% python3 -q
>>> import numpy as np
>>> np.set_printoptions(precision=2, suppress=True, linewidth=100)
>>> K = np.load("layer9.npy")
>>> print(K)
[[-5 -2 -4]
 [-3  0 -2]
 [-3  0 -2]
 [-5 -2 -4]
 [-5 -2 -4]
 [-5 -2 -4]
 [-5 -2 -4]]
>>> Uu, sig, Vt = np.linalg.svd(K)
>>> print(sig.round(2) + 0)
[15.77  1.5   0.  ]
>>> print(np.argmax(sig[:-1] / (sig[1:] + 1e-6)) + 1)
2
>>> other = Uu[:, :2] @ np.diag(sig[:2]) @ Vt[:2]
>>> print(np.round(np.linalg.norm(K - other, 2), 2), round(sig[2], 2))
0.0 0.0
>>> print(np.round(np.linalg.norm(K - other) / np.linalg.norm(K), 2))
0.0
>>> print(np.linalg.matrix_rank(other))
2
>>> u, v = K[1], K[3]
>>> print(u @ u)
13
>>> pr = (u @ v) / (u @ u) * u
>>> print(round(float(np.linalg.norm(u + v) ** 2 + np.linalg.norm(u - v) ** 2), 2))
116.0
>>> print(pr)
[-5.31  0.   -3.54]
>>> J = np.loadtxt("run13.csv", delimiter=",")
>>> print(J)
[[ 2.  2.  2.  2.  2.  2.  2.]
 [ 2.  4.  4.  4.  4.  4.  4.]
 [ 2.  4.  6.  6.  6.  6.  6.]
 [ 2.  4.  6.  8.  8.  8.  8.]
 [ 2.  4.  6.  8. 10. 10. 10.]
 [ 2.  4.  6.  8. 10. 12. 12.]
 [ 2.  4.  6.  8. 10. 12. 14.]]
>>> rk = np.linalg.matrix_rank(K)
>>> print(rk)
2
>>> N = np.linalg.svd(K)[2][rk:].T
>>> print(np.round(K @ N, 2) + 0)
[[0.]
 [0.]
 [0.]
 [0.]
 [0.]
 [0.]
 [0.]]
>>> print(np.allclose(K @ N, 0))
True
>>> W0 = np.array([[-2, 4, -2], [4, 2, -3], [-2, -3, 2]])
>>> def softmax(z):
...     e = np.exp(z - z.max(axis=-1, keepdims=True))
...     return e / e.sum(axis=-1, keepdims=True)
... 
>>> print(softmax(W0[2] + 4))
[0.02 0.01 0.98]
>>> print(softmax(W0).sum(axis=1))
[1. 1. 1.]
>>> S = W0 @ W0.T / np.sqrt(3)
>>> print(softmax(S)[2] @ W0)
[-2. -3.  2.]
>>> print(np.round(softmax(S), 2) + 0)
[[1. 0. 0.]
 [0. 1. 0.]
 [0. 0. 1.]]
>>> O = W0.astype(float).copy()
>>> for j in range(3):
...     O[:, j] -= O[:, :j] @ (O[:, :j].T @ O[:, j])
...     O[:, j] /= np.linalg.norm(O[:, j])
... 
>>> print(np.round(O.T @ O, 2) + 0)
[[1. 0. 0.]
 [0. 1. 0.]
 [0. 0. 1.]]
>>> other = W0[0, 0] * W0[1:] - np.outer(W0[1:, 0], W0[0])
>>> print(other)
[[  0 -20  14]
 [  0  14  -8]]
>>> print(np.flatnonzero(~other.round(6).any(axis=1)))
[]
>>> print(np.linalg.matrix_rank(other), np.linalg.matrix_rank(W0))
2 3
>>> F = np.load("data.npy")
>>> print(F)
[[0 0 1 0 0 0]
 [1 0 0 0 0 0]
 [0 0 0 1 0 0]
 [0 0 0 0 1 0]
 [0 1 0 0 0 0]
 [0 0 0 0 0 1]]
>>> x0 = np.array([2, -2, 3, 2, 2, 3])
>>> print(F @ np.eye(6)[5])
[0. 0. 0. 0. 0. 1.]
>>> print(F @ (2 * x0))
[ 6  4  4  4 -4  6]
>>> print(np.sign((F @ x0).round(6)))
[ 1  1  1  1 -1  1]
>>> ev, evecs = np.linalg.eigh(J)
>>> x0 = np.array([1, 2, 2, 3, 3, 1, 1])
>>> print(np.abs(J).sum(axis=1).max(), np.round(np.abs(ev).max(), 2))
56.0 45.76
>>> print(evecs * np.maximum(ev, 0) @ evecs.T)
[[ 2.  2.  2.  2.  2.  2.  2.]
 [ 2.  4.  4.  4.  4.  4.  4.]
 [ 2.  4.  6.  6.  6.  6.  6.]
 [ 2.  4.  6.  8.  8.  8.  8.]
 [ 2.  4.  6.  8. 10. 10. 10.]
 [ 2.  4.  6.  8. 10. 12. 12.]
 [ 2.  4.  6.  8. 10. 12. 14.]]
>>> rng = np.random.default_rng(655019)
>>> lab = rng.permutation(6)
>>> print(lab)
[5 2 0 1 3 4]
>>> other = F[lab][:, lab]
>>> print(np.allclose(other, F))
False
>>> print(round(np.linalg.det(other), 2), round(float(np.linalg.det(F[lab])), 2))
1.0 -1.0
>>> print(other)
[[1 0 0 0 0 0]
 [0 0 0 0 1 0]
 [0 1 0 0 0 0]
 [0 0 1 0 0 0]
 [0 0 0 0 0 1]
 [0 0 0 1 0 0]]
>>> print(np.sort(np.abs(np.linalg.eigvals(other))))
[1. 1. 1. 1. 1. 1.]
>>> print(np.trace(other))
1
>>> other = np.array([[1, -3, -2], [-1, -1, -2], [3, -2, -3]])
>>> arr = other - other.T
>>> print(arr)
[[ 0 -2 -5]
 [ 2  0  0]
 [ 5  0  0]]
>>> print(round(float(np.linalg.norm(arr, 2) / np.linalg.norm(arr)), 2))
0.71
>>> print(np.allclose(arr @ arr.T, arr.T @ arr))
True
>>> print((arr + arr.T) / 2)
[[0. 0. 0.]
 [0. 0. 0.]
 [0. 0. 0.]]
>>> print(arr @ arr)
[[-29   0   0]
 [  0  -4 -10]
 [  0 -10 -25]]
>>> np.linalg.determinant(arr)
Traceback (most recent call last):
  File "<python-input-63>", line 1, in <module>
    np.linalg.determinant(arr)
    ^^^^^^^^^^^^^^^^^^^^^
AttributeError: module 'numpy.linalg' has no attribute 'determinant'
>>> print(np.linalg.matrix_power(arr, 2))
[[-29   0   0]
 [  0  -4 -10]
 [  0 -10 -25]]
>>> print((arr - arr.T) / 2)
[[ 0. -2. -5.]
 [ 2.  0.  0.]
 [ 5.  0.  0.]]
>>> assert arr == arr.T
Traceback (most recent call last):
  File "<python-input-66>", line 1, in <module>
    assert arr == arr.T
           ^^^^^^^^^^^^
ValueError: The truth value of an array with more than one element is ambiguous. Use a.any() or a.all()
>>> M = np.load("sample13.npy")
>>> print(M)
[[ 0  7  0]
 [ 0  0  9]
 [-5  0  0]]
>>> O, evecs = np.linalg.qr(M[:, :2])[0], np.linalg.qr(M[:, 2:])[0]
>>> sig = np.linalg.svd(O.T @ evecs, compute_uv=False)
>>> print((sig > 0.9).sum())
0
>>> print(sig)
[0.]
>>> Uu, sig = np.linalg.svd(M)
Traceback (most recent call last):
  File "<python-input-73>", line 1, in <module>
    Uu, sig = np.linalg.svd(M)
    ^^^^^^^
ValueError: too many values to unpack (expected 2)
>>> Uu, sig, Vt = np.linalg.svd(M, full_matrices=False)
>>> print(round(np.sqrt((sig ** 2).sum()), 2), round(float(np.linalg.norm(M)), 2))
12.45 12.45
>>> print(np.cumsum(sig ** 2) / np.sum(sig ** 2))
[0.52 0.84 1.  ]
>>> print(Uu.T @ M @ Vt.T)
[[9. 0. 0.]
 [0. 7. 0.]
 [0. 0. 5.]]
>>> print(sig / sig[0])
[1.   0.78 0.56]
>>> print(np.round(np.linalg.det(2 * M), 2), round(np.linalg.det(M), 2))
-2520.0 -315.0
>>> print(np.einsum("ij,ji->", M, M))
0
>>> print(round(float(np.linalg.det(M.T)), 2))
-315.0
>>> print(np.linalg.eigvals(M))
[-6.8+0.j    3.4+5.89j  3.4-5.89j]
>>> print(round(float(np.linalg.eigvals(M).sum().real), 2))
-0.0
>>> m1 = np.loadtxt("mat.csv", delimiter=",")
>>> print(m1)
[[0. 0. 2. 0. 0. 0. 0.]
 [0. 1. 0. 0. 0. 0. 0.]
 [0. 0. 0. 0. 0. 0. 2.]
 [0. 0. 0. 0. 0. 1. 0.]
 [0. 0. 0. 0. 2. 0. 0.]
 [0. 0. 0. 3. 0. 0. 0.]
 [0. 0. 0. 0. 0. 0. 0.]]
>>> print(round(float(np.trace(np.linalg.pinv(m1) @ m1)), 2))
6.0
>>> print(np.allclose(m1[:-1].T @ np.linalg.lstsq(m1[:-1].T, m1[-1])[0], m1[-1]))
True
>>> print(np.linalg.lstsq(m1[:-1].T, m1[-1])[2])
6
>>> try:
...     np.linalg.inv(m1)
... except np.linalg.LinAlgError as e:
...     print("failed:", e)
... 
failed: Singular matrix
>>> A = np.loadtxt("arr.csv", delimiter=",")
>>> print(A)
[[ 1.92 -0.86  1.2   0.71 -1.62 -0.1 ]
 [ 1.07  1.35  0.36  2.43 -0.09 -0.02]
 [-0.21 -0.47 -0.09  2.51 -1.55  0.09]
 [ 2.18  1.03  0.22 -1.37  0.28  1.07]
 [ 0.   -1.66  1.    0.74 -1.45 -1.61]
 [ 0.14 -1.47  1.11 -0.37  2.13 -0.95]
 [-0.26 -1.39 -0.67 -1.22  2.01  1.02]
 [-1.83  0.01 -0.7   1.34  0.99 -1.55]
 [ 0.64 -0.65  1.13 -0.12  2.6   0.35]
 [-0.53 -1.62  0.6   1.89  1.44  0.31]
 [ 0.68  0.43 -0.04  1.77  0.36  2.25]]
>>> other = np.c_[A[:, :1] @ np.array([[0]]), np.array([-2, 5, -7, 4, 8, 1, 9, -3, -1, -3, -2])]
>>> print(other)
[[ 0. -2.]
 [ 0.  5.]
 [ 0. -7.]
 [ 0.  4.]
 [ 0.  8.]
 [ 0.  1.]
 [ 0.  9.]
 [ 0. -3.]
 [ 0. -1.]
 [ 0. -3.]
 [ 0. -2.]]
>>> print(np.linalg.norm(other - A @ np.linalg.lstsq(A, other)[0], axis=0))
[ 0.   12.71]
>>> print(np.linalg.matrix_rank(np.c_[A, other]))
7
>>> print(np.linalg.lstsq(A, other[:, 0])[0])
[0. 0. 0. 0. 0. 0.]
>>> print(np.linalg.matrix_rank(other))
1
>>> print(np.linalg.norm(np.linalg.qr(A)[0].T @ other, axis=0) ** 2 / ((other ** 2).sum(axis=0) + 1e-12))
[0.   0.39]
>>> print(round(float(np.linalg.norm(A, 2)), 2))
5.66
>>> print(round(np.linalg.norm(A) ** 2 / np.linalg.norm(A, 2) ** 2, 2))
3.09
>>> print(round(float(np.linalg.norm(A[7] - A[9])), 2))
3.16
>>> x0 = np.array([1, -2, -1, 1, -1, 1])
>>> rhs = A @ x0
>>> b, lr = np.zeros(6), 1 / np.linalg.norm(A, 2) ** 2
>>> for i in range(250):
...     b -= lr * A.T @ (A @ b - rhs)
...     if i % 50 == 0: print(i, round(np.linalg.norm(A @ b - rhs), 2))
... 
0 4.95
50 0.43
100 0.17
150 0.07
200 0.03
>>> print(np.round(np.linalg.cond(A), 2))
7.38
>>> x0 = np.array([1, 1, 2, 0, 2, 2])
>>> rhs = A @ x0
>>> print(np.round(np.linalg.solve(A.T @ A, A.T @ rhs), 2) + 0)
[1. 1. 2. 0. 2. 2.]
>>> print(np.round(np.linalg.pinv(A) @ A, 2) + 0)
[[1. 0. 0. 0. 0. 0.]
 [0. 1. 0. 0. 0. 0.]
 [0. 0. 1. 0. 0. 0.]
 [0. 0. 0. 1. 0. 0.]
 [0. 0. 0. 0. 1. 0.]
 [0. 0. 0. 0. 0. 1.]]
>>> rhs = rhs + 0.05 * rng.normal(size=11)
>>> print(rhs)
[ 0.01  2.88 -3.85  6.34 -5.77  3.3   3.12 -4.33  8.15  2.54  6.15]
>>> b, *_ = np.linalg.lstsq(A, rhs)
>>> print(np.round(np.linalg.norm(rhs - A @ b), 2))
0.04
>>> print(np.round(A.T @ (rhs - A @ b), 2) + 0)
[0. 0. 0. 0. 0. 0.]
>>> print([round(float(np.linalg.norm(np.linalg.solve(A.T @ A + lam * np.eye(6), A.T @ rhs))), 2) for lam in (0, 1, 10, 100)])
[3.72, 3.26, 2.27, 0.61]
>>> print(b.round())
[ 1.  1.  2. -0.  2.  2.]
>>> P = A @ np.linalg.solve(A.T @ A, A.T)
>>> print(np.round(np.linalg.eigvalsh(P), 2) + 0)
[0. 0. 0. 0. 0. 1. 1. 1. 1. 1. 1.]
>>> print(np.linalg.matrix_rank(np.eye(11) - P))
5
>>> print(np.round(np.trace(P), 2))
6.0
